>>> import numpy as np
>>> import numpy.linalg as la
>>> np.set_printoptions(precision=2, suppress=True, linewidth=120)
>>> E = np.loadtxt("block19.csv", delimiter=",")
>>> E
array([[ 1.08, -0.46,  0.2 , -0.12, -0.08,  0.17, -0.26, -0.04,  0.01, -0.1 ,  0.2 ],
       [-0.46,  1.67,  0.22,  0.08, -0.02,  0.34, -0.17,  0.01, -0.07,  0.12,  0.29],
       [ 0.2 ,  0.22,  1.62, -0.21,  0.07, -0.53, -0.35, -0.02,  0.27, -0.04, -0.04],
       [-0.12,  0.08, -0.21,  1.53, -0.17, -0.35,  0.12, -0.29,  0.43, -0.36,  0.25],
       [-0.08, -0.02,  0.07, -0.17,  1.86,  0.06,  0.32, -0.18,  0.12, -0.2 ,  0.17],
       [ 0.17,  0.34, -0.53, -0.35,  0.06,  1.15, -0.35, -0.01,  0.33, -0.24, -0.32],
       [-0.26, -0.17, -0.35,  0.12,  0.32, -0.35,  0.61,  0.29,  0.09,  0.51,  0.18],
       [-0.04,  0.01, -0.02, -0.29, -0.18, -0.01,  0.29,  1.73,  0.28, -0.23,  0.37],
       [ 0.01, -0.07,  0.27,  0.43,  0.12,  0.33,  0.09,  0.28,  1.52,  0.19, -0.47],
       [-0.1 ,  0.12, -0.04, -0.36, -0.2 , -0.24,  0.51, -0.23,  0.19,  1.5 , -0.15],
       [ 0.2 ,  0.29, -0.04,  0.25,  0.17, -0.32,  0.18,  0.37, -0.47, -0.15,  0.73]])
>>> la.matrix_rank(E, rtol=0.1)
np.int64(8)
>>> np.round(la.norm(E, 2) / la.norm(E), 2)
np.float64(0.37)
>>> la.cond(E) > 100
np.True_
>>> round(float(np.trace(E)), 2)
15.0
>>> np.allclose(E @ E.T, E.T @ E)
True
>>> np.allclose(E, E.T)
True
>>> np.round(np.sort(np.abs(la.eigvals(E))), 2) + 0
array([0., 0., 0., 1., 2., 2., 2., 2., 2., 2., 2.])
>>> E @ la.pinv(E) @ E
array([[ 1.08, -0.46,  0.2 , -0.12, -0.08,  0.17, -0.26, -0.04,  0.01, -0.1 ,  0.2 ],
       [-0.46,  1.67,  0.22,  0.08, -0.02,  0.34, -0.17,  0.01, -0.07,  0.12,  0.29],
       [ 0.2 ,  0.22,  1.62, -0.21,  0.07, -0.53, -0.35, -0.02,  0.27, -0.04, -0.04],
       [-0.12,  0.08, -0.21,  1.53, -0.17, -0.35,  0.12, -0.29,  0.43, -0.36,  0.25],
       [-0.08, -0.02,  0.07, -0.17,  1.86,  0.06,  0.32, -0.18,  0.12, -0.2 ,  0.17],
       [ 0.17,  0.34, -0.53, -0.35,  0.06,  1.15, -0.35, -0.01,  0.33, -0.24, -0.32],
       [-0.26, -0.17, -0.35,  0.12,  0.32, -0.35,  0.61,  0.29,  0.09,  0.51,  0.18],
       [-0.04,  0.01, -0.02, -0.29, -0.18, -0.01,  0.29,  1.73,  0.28, -0.23,  0.37],
       [ 0.01, -0.07,  0.27,  0.43,  0.12,  0.33,  0.09,  0.28,  1.52,  0.19, -0.47],
       [-0.1 ,  0.12, -0.04, -0.36, -0.2 , -0.24,  0.51, -0.23,  0.19,  1.5 , -0.15],
       [ 0.2 ,  0.29, -0.04,  0.25,  0.17, -0.32,  0.18,  0.37, -0.47, -0.15,  0.73]])
>>> print(np.allclose(E[:-1].T @ la.lstsq(E[:-1].T, E[-1])[0], E[-1]))
True
>>> np.abs(np.diag(la.qr(E)[1])) > 1e-9
array([ True,  True,  True,  True,  True,  True,  True,  True, False, False, False])
>>> W2 = np.array([[2, 2, 2, 4, 0, 4, 2, 1, 2, 3, 2]])
>>> rng = np.random.default_rng(152229)
>>> J = rng.normal(size=(43, 1)) @ W2 + np.array([1, 2, 2, 1, 1, 2, 0, 1, 0, 0, 0])
>>> J
array([[-2.28, -1.28, -1.28, -5.56,  1.  , -4.56, -3.28, -0.64, -3.28, -4.92, -3.28],
       [ 2.34,  3.34,  3.34,  3.68,  1.  ,  4.68,  1.34,  1.67,  1.34,  2.01,  1.34],
       [-1.57, -0.57, -0.57, -4.14,  1.  , -3.14, -2.57, -0.28, -2.57, -3.85, -2.57],
       [-1.73, -0.73, -0.73, -4.46,  1.  , -3.46, -2.73, -0.36, -2.73, -4.09, -2.73],
       [-1.48, -0.48, -0.48, -3.95,  1.  , -2.95, -2.48, -0.24, -2.48, -3.71, -2.48],
       [-0.32,  0.68,  0.68, -1.64,  1.  , -0.64, -1.32,  0.34, -1.32, -1.98, -1.32],
       [ 2.58,  3.58,  3.58,  4.17,  1.  ,  5.17,  1.58,  1.79,  1.58,  2.37,  1.58],
       [ 0.46,  1.46,  1.46, -0.09,  1.  ,  0.91, -0.54,  0.73, -0.54, -0.82, -0.54],
       [ 1.13,  2.13,  2.13,  1.26,  1.  ,  2.26,  0.13,  1.06,  0.13,  0.19,  0.13],
       [ 2.49,  3.49,  3.49,  3.98,  1.  ,  4.98,  1.49,  1.74,  1.49,  2.23,  1.49],
       [ 0.75,  1.75,  1.75,  0.5 ,  1.  ,  1.5 , -0.25,  0.87, -0.25, -0.38, -0.25],
       [ 5.6 ,  6.6 ,  6.6 , 10.21,  1.  , 11.21,  4.6 ,  3.3 ,  4.6 ,  6.9 ,  4.6 ],
       [ 0.28,  1.28,  1.28, -0.44,  1.  ,  0.56, -0.72,  0.64, -0.72, -1.08, -0.72],
       [ 3.99,  4.99,  4.99,  6.99,  1.  ,  7.99,  2.99,  2.5 ,  2.99,  4.49,  2.99],
       [-0.3 ,  0.7 ,  0.7 , -1.59,  1.  , -0.59, -1.3 ,  0.35, -1.3 , -1.95, -1.3 ],
       [-2.76, -1.76, -1.76, -6.52,  1.  , -5.52, -3.76, -0.88, -3.76, -5.64, -3.76],
       [-1.44, -0.44, -0.44, -3.87,  1.  , -2.87, -2.44, -0.22, -2.44, -3.66, -2.44],
       [ 0.18,  1.18,  1.18, -0.63,  1.  ,  0.37, -0.82,  0.59, -0.82, -1.22, -0.82],
       [ 0.59,  1.59,  1.59,  0.17,  1.  ,  1.17, -0.41,  0.79, -0.41, -0.62, -0.41],
       [-2.02, -1.02, -1.02, -5.03,  1.  , -4.03, -3.02, -0.51, -3.02, -4.52, -3.02],
       [ 4.91,  5.91,  5.91,  8.82,  1.  ,  9.82,  3.91,  2.96,  3.91,  5.87,  3.91],
       [-0.66,  0.34,  0.34, -2.32,  1.  , -1.32, -1.66,  0.17, -1.66, -2.49, -1.66],
       [-0.47,  0.53,  0.53, -1.95,  1.  , -0.95, -1.47,  0.26, -1.47, -2.21, -1.47],
       [ 0.96,  1.96,  1.96,  0.92,  1.  ,  1.92, -0.04,  0.98, -0.04, -0.06, -0.04],
       [-0.41,  0.59,  0.59, -1.83,  1.  , -0.83, -1.41,  0.29, -1.41, -2.12, -1.41],
       [ 0.71,  1.71,  1.71,  0.41,  1.  ,  1.41, -0.29,  0.85, -0.29, -0.44, -0.29],
       [ 5.16,  6.16,  6.16,  9.33,  1.  , 10.33,  4.16,  3.08,  4.16,  6.24,  4.16],
       [ 0.6 ,  1.6 ,  1.6 ,  0.19,  1.  ,  1.19, -0.4 ,  0.8 , -0.4 , -0.6 , -0.4 ],
       [-1.22, -0.22, -0.22, -3.44,  1.  , -2.44, -2.22, -0.11, -2.22, -3.33, -2.22],
       [ 2.69,  3.69,  3.69,  4.38,  1.  ,  5.38,  1.69,  1.84,  1.69,  2.53,  1.69],
       [ 3.72,  4.72,  4.72,  6.44,  1.  ,  7.44,  2.72,  2.36,  2.72,  4.08,  2.72],
       [ 1.66,  2.66,  2.66,  2.32,  1.  ,  3.32,  0.66,  1.33,  0.66,  0.99,  0.66],
       [ 1.79,  2.79,  2.79,  2.58,  1.  ,  3.58,  0.79,  1.4 ,  0.79,  1.19,  0.79],
       [-1.15, -0.15, -0.15, -3.31,  1.  , -2.31, -2.15, -0.08, -2.15, -3.23, -2.15],
       [ 1.51,  2.51,  2.51,  2.02,  1.  ,  3.02,  0.51,  1.25,  0.51,  0.76,  0.51],
       [ 0.77,  1.77,  1.77,  0.54,  1.  ,  1.54, -0.23,  0.89, -0.23, -0.34, -0.23],
       [ 3.48,  4.48,  4.48,  5.97,  1.  ,  6.97,  2.48,  2.24,  2.48,  3.73,  2.48],
       [ 1.82,  2.82,  2.82,  2.63,  1.  ,  3.63,  0.82,  1.41,  0.82,  1.22,  0.82],
       [ 0.78,  1.78,  1.78,  0.56,  1.  ,  1.56, -0.22,  0.89, -0.22, -0.33, -0.22],
       [ 1.56,  2.56,  2.56,  2.12,  1.  ,  3.12,  0.56,  1.28,  0.56,  0.84,  0.56],
       [-3.99, -2.99, -2.99, -8.97,  1.  , -7.97, -4.99, -1.49, -4.99, -7.48, -4.99],
       [ 3.95,  4.95,  4.95,  6.89,  1.  ,  7.89,  2.95,  2.47,  2.95,  4.42,  2.95],
       [ 1.67,  2.67,  2.67,  2.34,  1.  ,  3.34,  0.67,  1.33,  0.67,  1.  ,  0.67]])
>>> vec = np.array([-2, 4, 5, -4, -1, 4, 2, 2, 1, 2, 0])
>>> a = np.maximum(J @ vec, 0)
>>> np.tanh(J @ vec)
array([-1.  ,  1.  , -1.  , -1.  , -1.  ,  0.99,  1.  ,  1.  ,  1.  ,  1.  ,  1.  ,  1.  ,  1.  ,  1.  ,  0.99, -1.  ,
       -1.  ,  1.  ,  1.  , -1.  ,  1.  , -0.98,  0.34,  1.  ,  0.83,  1.  ,  1.  ,  1.  , -1.  ,  1.  ,  1.  ,  1.  ,
        1.  , -1.  ,  1.  ,  1.  ,  1.  ,  1.  ,  1.  ,  1.  , -1.  ,  1.  ,  1.  ])
>>> np.flatnonzero(a > 1e-9)
array([ 1,  5,  6,  7,  8,  9, 10, 11, 12, 13, 14, 17, 18, 20, 22, 23, 24, 25, 26, 27, 29, 30, 31, 32, 34, 35, 36, 37,
       38, 39, 41, 42])
>>> print(la.cond(J) > 100)
True
>>> np.argsort(-la.norm(J, axis=0).round(6), kind="stable")[:3]
array([5, 3, 9])
>>> U, sig, Vh = la.svd(J)
>>> vecs = Vh[:(sig > 1e-8).sum()]
>>> vec = J[39] + 4 * J[41] + rng.integers(2) * np.eye(11)[5]
>>> vec
array([17.35, 22.35, 22.35, 29.7 ,  5.  , 35.7 , 12.35, 11.18, 12.35, 18.53, 12.35])
>>> round(la.norm(vec - vecs.T @ vecs @ vec), 2)
np.float64(0.84)
>>> la.matrix_rank(np.vstack([J, vec]))
np.int64(3)
>>> np.allclose(vecs.T @ vecs @ vec, vec)
False
>>> np.diag(vecs.T @ vecs)
array([0.07, 0.27, 0.27, 0.26, 0.13, 0.29, 0.12, 0.07, 0.12, 0.27, 0.12])
>>> la.lstsq(J[:-1].T, J[-1])[2]
np.int32(2)
>>> np.allclose(J[:-1].T @ la.lstsq(J[:-1].T, J[-1])[0], J[-1])
True
>>> W0 = np.loadtxt("arr.csv", delimiter=",")
>>> W0
array([[0., 0., 1., 0., 1., 1., 0., 0., 0., 0., 0., 1.],
       [0., 0., 0., 0., 1., 1., 0., 0., 0., 0., 1., 1.],
       [1., 0., 0., 0., 1., 1., 0., 0., 0., 0., 1., 0.],
       [0., 0., 0., 0., 0., 0., 1., 1., 0., 1., 0., 0.],
       [1., 1., 1., 0., 0., 1., 0., 0., 0., 0., 1., 0.],
       [1., 1., 1., 0., 1., 0., 0., 0., 0., 0., 1., 1.],
       [0., 0., 0., 1., 0., 0., 0., 1., 0., 1., 0., 0.],
       [0., 0., 0., 1., 0., 0., 1., 0., 1., 1., 0., 0.],
       [0., 0., 0., 0., 0., 0., 0., 1., 0., 1., 0., 0.],
       [0., 0., 0., 1., 0., 0., 1., 1., 1., 0., 0., 0.],
       [0., 1., 1., 0., 1., 1., 0., 0., 0., 0., 0., 0.],
       [1., 1., 0., 0., 0., 1., 0., 0., 0., 0., 0., 0.]])
>>> Q, Rm = la.qr(W0)
>>> np.abs(np.diag(Rm))
array([2.  , 1.32, 1.31, 1.73, 1.55, 1.44, 1.29, 1.55, 0.5 , 1.15, 1.03, 1.  ])
>>> Q.shape, Rm.shape
((12, 12), (12, 12))
>>> Rm
array([[-2.  , -1.5 , -1.  ,  0.  , -1.  , -1.5 ,  0.  ,  0.  ,  0.  ,  0.  , -1.5 , -0.5 ],
       [ 0.  , -1.32, -1.13,  0.  , -0.38, -0.57,  0.  ,  0.  ,  0.  ,  0.  ,  0.19, -0.19],
       [ 0.  ,  0.  ,  1.31,  0.  ,  1.2 ,  0.65,  0.  ,  0.  ,  0.  ,  0.  ,  0.55,  0.98],
       [ 0.  ,  0.  ,  0.  , -1.73,  0.  ,  0.  , -1.15, -1.15, -1.15, -1.15,  0.  ,  0.  ],
       [ 0.  ,  0.  ,  0.  ,  0.  ,  1.55,  0.96,  0.  ,  0.  ,  0.  ,  0.  ,  0.59,  0.8 ],
       [ 0.  ,  0.  ,  0.  ,  0.  ,  0.  ,  1.44,  0.  ,  0.  ,  0.  ,  0.  , -0.05, -0.19],
       [ 0.  ,  0.  ,  0.  ,  0.  ,  0.  ,  0.  ,  1.29,  0.52,  0.52,  0.52,  0.  ,  0.  ],
       [ 0.  ,  0.  ,  0.  ,  0.  ,  0.  ,  0.  ,  0.  ,  1.55, -0.39,  0.9 ,  0.  ,  0.  ],
       [ 0.  ,  0.  ,  0.  ,  0.  ,  0.  ,  0.  ,  0.  ,  0.  , -0.5 ,  0.5 ,  0.  ,  0.  ],
       [ 0.  ,  0.  ,  0.  ,  0.  ,  0.  ,  0.  ,  0.  ,  0.  ,  0.  , -1.15,  0.  ,  0.  ],
       [ 0.  ,  0.  ,  0.  ,  0.  ,  0.  ,  0.  ,  0.  ,  0.  ,  0.  ,  0.  ,  1.03,  0.26],
       [ 0.  ,  0.  ,  0.  ,  0.  ,  0.  ,  0.  ,  0.  ,  0.  ,  0.  ,  0.  ,  0.  ,  1.  ]])
>>> np.allclose(Rm.T @ Rm, W0.T @ W0)
True
>>> print(abs(Rm[0, 0]), np.round(la.norm(W0[:, 0]), 2))
2.0 2.0
>>> Q.round(2) + 0
array([[ 0.  ,  0.  ,  0.76,  0.  ,  0.05,  0.31,  0.  ,  0.  ,  0.  ,  0.  , -0.42,  0.37],
       [ 0.  ,  0.  ,  0.  ,  0.  ,  0.64,  0.26,  0.  ,  0.  ,  0.  ,  0.  ,  0.61,  0.38],
       [-0.5 ,  0.57,  0.11,  0.  ,  0.38,  0.1 ,  0.  ,  0.  ,  0.  ,  0.  , -0.13, -0.5 ],
       [ 0.  ,  0.  ,  0.  ,  0.  ,  0.  ,  0.  ,  0.77,  0.39,  0.5 ,  0.  ,  0.  ,  0.  ],
       [-0.5 , -0.19,  0.22,  0.  , -0.54,  0.36,  0.  ,  0.  ,  0.  ,  0.  ,  0.48, -0.13],
       [-0.5 , -0.19,  0.22,  0.  ,  0.11, -0.77,  0.  ,  0.  ,  0.  ,  0.  ,  0.06,  0.25],
       [ 0.  ,  0.  ,  0.  , -0.58,  0.  ,  0.  , -0.52,  0.39,  0.5 ,  0.  ,  0.  ,  0.  ],
       [ 0.  ,  0.  ,  0.  , -0.58,  0.  ,  0.  ,  0.26, -0.52,  0.  , -0.58,  0.  ,  0.  ],
       [ 0.  ,  0.  ,  0.  ,  0.  ,  0.  ,  0.  ,  0.  ,  0.65, -0.5 , -0.58,  0.  ,  0.  ],
       [ 0.  ,  0.  ,  0.  , -0.58,  0.  ,  0.  ,  0.26,  0.13, -0.5 ,  0.58,  0.  ,  0.  ],
       [ 0.  , -0.76,  0.11,  0.  ,  0.38,  0.1 ,  0.  ,  0.  ,  0.  ,  0.  , -0.13, -0.5 ],
       [-0.5 , -0.19, -0.55,  0.  ,  0.05,  0.31,  0.  ,  0.  ,  0.  ,  0.  , -0.42,  0.38]])
>>> f = np.array([-1, -1, -3, -2, 2, -2, 3, -3, 0, 3, -2, 1])
>>> out = W0 + np.outer(f, np.eye(12)[1])
>>> la.matrix_rank(out - W0)
np.int64(1)
>>> out
array([[ 0., -1.,  1.,  0.,  1.,  1.,  0.,  0.,  0.,  0.,  0.,  1.],
       [ 0., -1.,  0.,  0.,  1.,  1.,  0.,  0.,  0.,  0.,  1.,  1.],
       [ 1., -3.,  0.,  0.,  1.,  1.,  0.,  0.,  0.,  0.,  1.,  0.],
       [ 0., -2.,  0.,  0.,  0.,  0.,  1.,  1.,  0.,  1.,  0.,  0.],
       [ 1.,  3.,  1.,  0.,  0.,  1.,  0.,  0.,  0.,  0.,  1.,  0.],
       [ 1., -1.,  1.,  0.,  1.,  0.,  0.,  0.,  0.,  0.,  1.,  1.],
       [ 0.,  3.,  0.,  1.,  0.,  0.,  0.,  1.,  0.,  1.,  0.,  0.],
       [ 0., -3.,  0.,  1.,  0.,  0.,  1.,  0.,  1.,  1.,  0.,  0.],
       [ 0.,  0.,  0.,  0.,  0.,  0.,  0.,  1.,  0.,  1.,  0.,  0.],
       [ 0.,  3.,  0.,  1.,  0.,  0.,  1.,  1.,  1.,  0.,  0.,  0.],
       [ 0., -1.,  1.,  0.,  1.,  1.,  0.,  0.,  0.,  0.,  0.,  0.],
       [ 1.,  2.,  0.,  0.,  0.,  1.,  0.,  0.,  0.,  0.,  0.,  0.]])
>>> la.matrix_rank(la.inv(out) - la.inv(W0), tol=1e-8)
np.int64(1)
>>> X = np.load("out16.npy")
>>> X
array([[ 0.5, -0.7, -3. , -1.1],
       [-0.1,  1.1, -9. ,  1.5],
       [ 1.1,  1.3,  8.5,  0.4],
       [ 0.9,  1.1, -2. ,  0. ],
       [-1.4, -3.1,  0. ,  0.8],
       [-0.3, -0.8,  0. , -0.2],
       [ 0.5,  0.8, -3. , -0.5],
       [ 1. , -0.9,  2.5,  0.3],
       [ 0.7,  1.6,  4. ,  1.2],
       [-2.1, -1.4, -6. , -0.8],
       [-0.1,  0.3,  1. ,  0.2],
       [-0.5,  2.1, -2. ,  0.8],
       [-1.4,  0.6, -7.5, -1.3],
       [-2.1, -1.1, -5. , -0.6]])
>>> # column 2 is much longer than the rest
>>> Xc = (X - X.mean(axis=0)) / X.std(axis=0)
>>> Xc.std(axis=0)
array([1., 1., 1., 1.])
>>> coef = la.lstsq(np.delete(Xc, 0, axis=1), Xc[:, 0])[0]
>>> np.round(1 - np.var(Xc[:, 0] - np.delete(Xc, 0, axis=1) @ coef), 2)
np.float64(0.55)
>>> print(coef)
[0.45 0.53 0.02]
>>> np.abs(coef).argmax()
np.int64(1)
